$ python -q
>>> import numpy as np
>>> np.set_printoptions(precision=2, suppress=True, linewidth=100, floatmode="fixed")
>>> tidy = lambda a: np.round(a, 2) + 0
>>> other = np.array([[-2, 2, -2, 0, 0, -2, 0],
...     [-2, -2, 0, 2, 2, 0, 2],
...     [1, -1, 0, 2, 0, 1, -1],
...     [-1, -1, 1, 1, 1, 2, 2],
...     [-2, 0, 2, -2, -1, -1, -2],
...     [-1, 0, -2, -2, 1, 0, 0],
...     [0, 1, -1, -1, -1, -1, -1]])
>>> X = np.tril(other)
>>> print(X)
[[-2  0  0  0  0  0  0]
 [-2 -2  0  0  0  0  0]
 [ 1 -1  0  0  0  0  0]
 [-1 -1  1  1  0  0  0]
 [-2  0  2 -2 -1  0  0]
 [-1  0 -2 -2  1  0  0]
 [ 0  1 -1 -1 -1 -1 -1]]
>>> t3 = np.stack([X, 4 * X, X[::-1]])
>>> print(t3.shape)
(3, 7, 7)
>>> print(np.linalg.matrix_rank(t3))
[6 6 6]
>>> t = np.radians(180)
>>> R = np.eye(7)
>>> R[2, 2] = R[4, 4] = np.cos(t)
>>> R[2, 4], R[4, 2] = -np.sin(t), np.sin(t)
>>> print(tidy(R))
[[ 1.00  0.00  0.00  0.00  0.00  0.00  0.00]
 [ 0.00  1.00  0.00  0.00  0.00  0.00  0.00]
 [ 0.00  0.00 -1.00  0.00  0.00  0.00  0.00]
 [ 0.00  0.00  0.00  1.00  0.00  0.00  0.00]
 [ 0.00  0.00  0.00  0.00 -1.00  0.00  0.00]
 [ 0.00  0.00  0.00  0.00  0.00  1.00  0.00]
 [ 0.00  0.00  0.00  0.00  0.00  0.00  1.00]]
>>> other = X @ R.T
>>> print(np.abs(other - X).max(axis=0))
[0.00 0.00 4.00 0.00 2.00 0.00 0.00]
>>> print(np.allclose(np.linalg.norm(X, axis=1), np.linalg.norm(other, axis=1)))
True
>>> U, sig, VT = np.linalg.svd(X)
>>> print(np.argmax(sig[:-1] / (sig[1:] + 1e-6)) + 1)
6
>>> other = U[:, :6] @ np.diag(sig[:6]) @ VT[:6]
>>> print(np.linalg.matrix_rank(X, rtol=0.05))
6
